>>> import numpy as np
>>> np.set_printoptions(precision=2, suppress=True, linewidth=200, sign=" ")
>>> X = np.array([[15.45, -7.05, -5.12],
...     [12.14, 18.33, 6.12],
...     [17.2, 24.28, 8.0],
...     [32.31, -23.11, 1.6],
...     [1.94, 13.68, 11.35],
...     [5.65, -15.49, -21.86],
...     [19.93, -19.98, -12.01],
...     [-39.33, 12.74, 8.25],
...     [9.09, 34.34, -32.56],
...     [10.59, -6.91, 4.62],
...     [12.33, 22.57, 3.33],
...     [12.18, -2.79, 40.78],
...     [27.16, 33.9, 14.07],
...     [-17.76, 21.35, -20.08],
...     [-22.38, 1.02, -15.45]])
>>> Y = np.c_[X[:, :1] @ np.array([[2]]), np.array([1, 0, -2, 2, -2, -2, 3, 3, 0, 2, -3, 2, -3, -3, 0])]
>>> Y
array([[ 30.9 ,   1.  ],
       [ 24.28,   0.  ],
       [ 34.4 ,  -2.  ],
       [ 64.62,   2.  ],
       [  3.88,  -2.  ],
       [ 11.3 ,  -2.  ],
       [ 39.86,   3.  ],
       [-78.66,   3.  ],
       [ 18.18,   0.  ],
       [ 21.18,   2.  ],
       [ 24.66,  -3.  ],
       [ 24.36,   2.  ],
       [ 54.32,  -3.  ],
       [-35.52,  -3.  ],
       [-44.76,   0.  ]])
>>> np.linalg.norm(np.linalg.qr(X)[0].T @ Y, axis=0) ** 2 / ((Y ** 2).sum(axis=0) + 1e-12)
array([ 1.  ,  0.38])
>>> np.linalg.matrix_rank(Y)
np.int64(2)
>>> np.round(np.linalg.norm(Y - X @ np.linalg.lstsq(X, Y)[0], axis=0), 2) + 0
array([ 0.  ,  6.59])
>>> np.linalg.matrix_rank(np.c_[X, Y])
np.int64(4)
>>> cen = X - X.mean(axis=0)
>>> U, s, Vt = np.linalg.svd(cen, full_matrices=False)
>>> (np.sign(U[:, 0]) == np.sign(U[0, 0])).astype(int)
array([ 1,  1,  1,  1,  0,  1,  1,  0,  0,  1,  0,  1,  1,  0,  0])
>>> Vt[0] * np.sign(Vt[0, np.abs(Vt[0]).argmax()])
array([ 0.75, -0.53,  0.4 ])
>>> np.abs(U[:, 0]).argmax()
np.int64(3)
>>> np.round(cen.mean(axis=0), 2) + 0
array([ 0.,  0.,  0.])
>>> s ** 2 / (s ** 2).sum()
array([ 0.42,  0.33,  0.24])
>>> T = np.stack([X, 5 * X, X[::-1]])
>>> (T @ X.T).shape
(3, 15, 15)
>>> np.einsum("bij,cij->bc", T, T)
array([[  16147.5 ,   80737.52,    5832.22],
       [  80737.52,  403687.59,   29161.11],
       [   5832.22,   29161.11,   16147.5 ]])
>>> Y = X / np.sqrt((X ** 2).mean(axis=1, keepdims=True))
>>> Y[9]
array([ 1.36, -0.89,  0.59])
>>> z = X[:, 1] > np.median(X[:, 1])
>>> r0 = X[z].mean(axis=0) - X[~z].mean(axis=0)
>>> np.argsort(-np.abs(r0).round(6), kind="stable")
array([ 1,  0,  2])
>>> z.astype(int)
array([ 0,  1,  1,  0,  1,  0,  0,  0,  1,  0,  1,  0,  1,  1,  0])
>>> A = np.load("dump.npy")
>>> A
array([[  9,   6,   7],
       [  9,   6,   7],
       [ 17,   0,  10],
       [ 25,   0,  13],
       [ 17,   0,  10],
       [ 17,   0,  10],
       [ 17,   0,  10],
       [ 17,   0,  10],
       [  1,  14,   4],
       [ 33,   0,  16],
       [ 17,   0,  10],
       [  0,  30,   0],
       [  1,  14,   4],
       [ 25,   0,  13],
       [  9,   6,   7],
       [  1,  14,   4],
       [  0,  30,   0],
       [  9,   6,   7]])
>>> # rows 0 and 1 are equal
>>> D = np.linalg.norm(A[:, None] - A[None], axis=-1)
>>> np.linalg.norm(A, axis=1)
array([ 12.88,  12.88,  19.72,  28.18,  19.72,  19.72,  19.72,  19.72,  14.59,  36.67,  19.72,  30.  ,  14.59,  28.18,  12.88,  14.59,  30.  ,  12.88])
>>> D[4]
array([ 10.44,  10.44,   0.  ,   8.54,   0.  ,   0.  ,   0.  ,   0.  ,  22.09,  17.09,   0.  ,  35.9 ,  22.09,   8.54,  10.44,  22.09,  35.9 ,  10.44])
>>> np.linalg.matrix_rank(D ** 2)
np.int64(5)
>>> Q, Rm = np.linalg.qr(A)
>>> np.round(Q @ Rm, 2) + 0
array([[  9.,   6.,   7.],
       [  9.,   6.,   7.],
       [ 17.,   0.,  10.],
       [ 25.,   0.,  13.],
       [ 17.,   0.,  10.],
       [ 17.,   0.,  10.],
       [ 17.,   0.,  10.],
       [ 17.,   0.,  10.],
       [  1.,  14.,   4.],
       [ 33.,   0.,  16.],
       [ 17.,   0.,  10.],
       [  0.,  30.,   0.],
       [  1.,  14.,   4.],
       [ 25.,   0.,  13.],
       [  9.,   6.,   7.],
       [  1.,  14.,   4.],
       [  0.,  30.,   0.],
       [  9.,   6.,   7.]])
>>> np.round(Q.T @ Q, 2) + 0
array([[ 1.,  0.,  0.],
       [ 0.,  1.,  0.],
       [ 0.,  0.,  1.]])
>>> round(float(abs(Rm[0, 0])), 2), round(float(np.linalg.norm(A[:, 0])), 2)
(66.33, 66.33)
>>> np.abs(np.diag(Rm))
array([ 66.33,  50.17,   6.77])
>>> np.allclose(Rm.T @ Rm, A.T @ A)
True
>>> Q.shape, Rm.shape
((18, 3), (3, 3))
>>> x0 = np.array([0, 1, 0])
>>> rhs = A @ x0
>>> try:
...     np.linalg.solve(A, rhs)
... except np.linalg.LinAlgError as e:
...     print("failed:", e)
... 
failed: Last 2 dimensions of the array must be square
>>> np.round(np.linalg.lstsq(A, rhs)[0], 2) + 0
array([ 0.,  1.,  0.])
>>> rng = np.random.default_rng(997691)
>>> rhs = rhs + 0.05 * rng.normal(size=18)
>>> rhs.round(2) + 0
array([ 6.02,  6.09,  0.09,  0.01, -0.04,  0.  ,  0.01,  0.06, 13.93,  0.  ,  0.02, 29.96, 14.  ,  0.04,  6.07, 14.03, 29.86,  5.97])
>>> coef, *_ = np.linalg.lstsq(A, rhs)
>>> coef
array([-0.01,  1.  ,  0.01])
>>> [round(float(np.linalg.norm(np.linalg.solve(A.T @ A + lam * np.eye(3), A.T @ rhs))), 2) for lam in (0, 1, 10, 100)]
[1.0, 1.0, 0.99, 0.96]
>>> np.round(A.T @ (rhs - A @ coef), 2) + 0
array([ 0.,  0.,  0.])
>>> z = A[:, 1] > np.median(A[:, 1])
>>> r0 = A[z].mean(axis=0) - A[~z].mean(axis=0)
>>> r0
array([-16.22,  14.  ,  -6.89])
>>> (((A - A.mean(axis=0)) @ r0 > 0) == z).mean()
np.float64(1.0)
>>> ((A - A.mean(axis=0)) @ r0 > 0).astype(int)
array([ 1,  1,  0,  0,  0,  0,  0,  0,  1,  0,  0,  1,  1,  0,  1,  1,  1,  1])
>>> m1 = np.array([[-2, 1, -2], [1, 18, -6], [-2, -6, -18]])
>>> ev, vecs = np.linalg.eigh(m1)
>>> x0 = np.array([4, -5, 0])
>>> vecs * np.maximum(ev, 0) @ vecs.T
array([[ 0.07,  1.17, -0.19],
       [ 1.17, 18.48, -3.05],
       [-0.19, -3.05,  0.51]])
>>> np.linalg.eigvalsh(m1[1:, 1:])
array([-18.97,  18.97])
>>> [round(float(np.linalg.det(m1[:i, :i])), 2) + 0 for i in range(1, 4)]
[-2.0, -37.0, 690.0]
>>> np.round(np.linalg.eigvalsh(m1).min(), 2)
np.float64(-19.17)
>>> U, s, Vt = np.linalg.svd(m1)
>>> s
array([ 19.17,  19.06,   1.89])
>>> Y = U[:, :2] @ np.diag(s[:2]) @ Vt[:2]
>>> np.linalg.matrix_rank(Y)
np.int64(2)
>>> round(np.abs(m1 - Y).max(), 2)
np.float64(1.86)
>>> round(float(np.linalg.norm(m1 - Y) / np.linalg.norm(m1)), 2)
0.07
>>> Y = np.array([[0, 2, 1], [3, 0, 1], [3, 1, 1]])
>>> np.einsum("ij,ij->i", m1, m1)
array([   9,  361,  364])
>>> np.einsum("ij->j", m1)
array([ -3,  13, -26])
>>> np.einsum("ik,kj->ji", m1, Y)
array([[ -3,  36, -72],
       [ -6,  -4, -22],
       [ -3,  13, -26]])
>>> np.linalg.matrix_rank(m1 @ Y)
np.int64(3)
>>> w1 = np.array([[2, 2, 3, 1, -2], [2, -2, -1, 1, -1], [-3, 1, -1, 2, 2]])
>>> coef = np.array([0, 0, 5, 5, 3])
>>> hid = np.maximum(m1 @ w1 + coef, 0)
>>> (hid > 0).astype(int)
array([[ 1,  0,  0,  0,  1],
       [ 1,  0,  0,  1,  0],
       [ 1,  0,  1,  0,  0]])
>>> basis = np.array([[1, 2], [-1, 0], [-1, 1], [0, -1], [2, 2]])
>>> w1 @ basis
array([[-7,  2],
       [ 3,  0],
       [ 1, -5]])
>>> (hid @ basis).round(6).argmax(axis=1)
array([ 1,  1,  1])
>>> K = np.load("mat.npy")
>>> K
array([[-15. ,  21. ,  -2. ],
       [ -0.1,   0.1,   0.2],
       [ -0.4,  -1. ,   0. ],
       [ -1.4,  -0.3,   0.7],
       [  1.5,   2. ,   0.5],
       [  0.4,  -0.1,  -1.6],
       [  0.8,   1.1,  -1.5],
       [  0.2,   0. ,  -1.3],
       [ -0.2,  -1.7,  -1.3],
       [  0.2,  -0.3,   0.1],
       [  0.9,  -1.1,   0.8],
       [ -0.2,   0. ,   0.8],
       [ -0.4,  -0.6,   1.2],
       [  1. ,  -0.4,  -2. ],
       [  0.8,  -0.3,   0.7],
       [ -1.6,   0.5,   0.3],
       [ -0.6,  -0.7,  -0.5]])
>>> # row 0 dominates
>>> r0, v = X[8], X[2]
>>> round(float(r0 @ v), 2)
729.64
>>> pr = (r0 @ v) / (r0 @ r0) * r0
>>> np.linalg.matrix_rank(np.outer(r0, v))
np.int64(1)
>>> round(float(np.linalg.norm(r0 + v) ** 2 + np.linalg.norm(r0 - v) ** 2), 2)
6542.75
>>> round(float((v - pr) @ r0), 2)
0.0
>>> np.outer(r0, v)
array([[ 156.35,  220.71,   72.72],
       [ 590.65,  833.78,  274.72],
       [-560.03, -790.56, -260.48]])
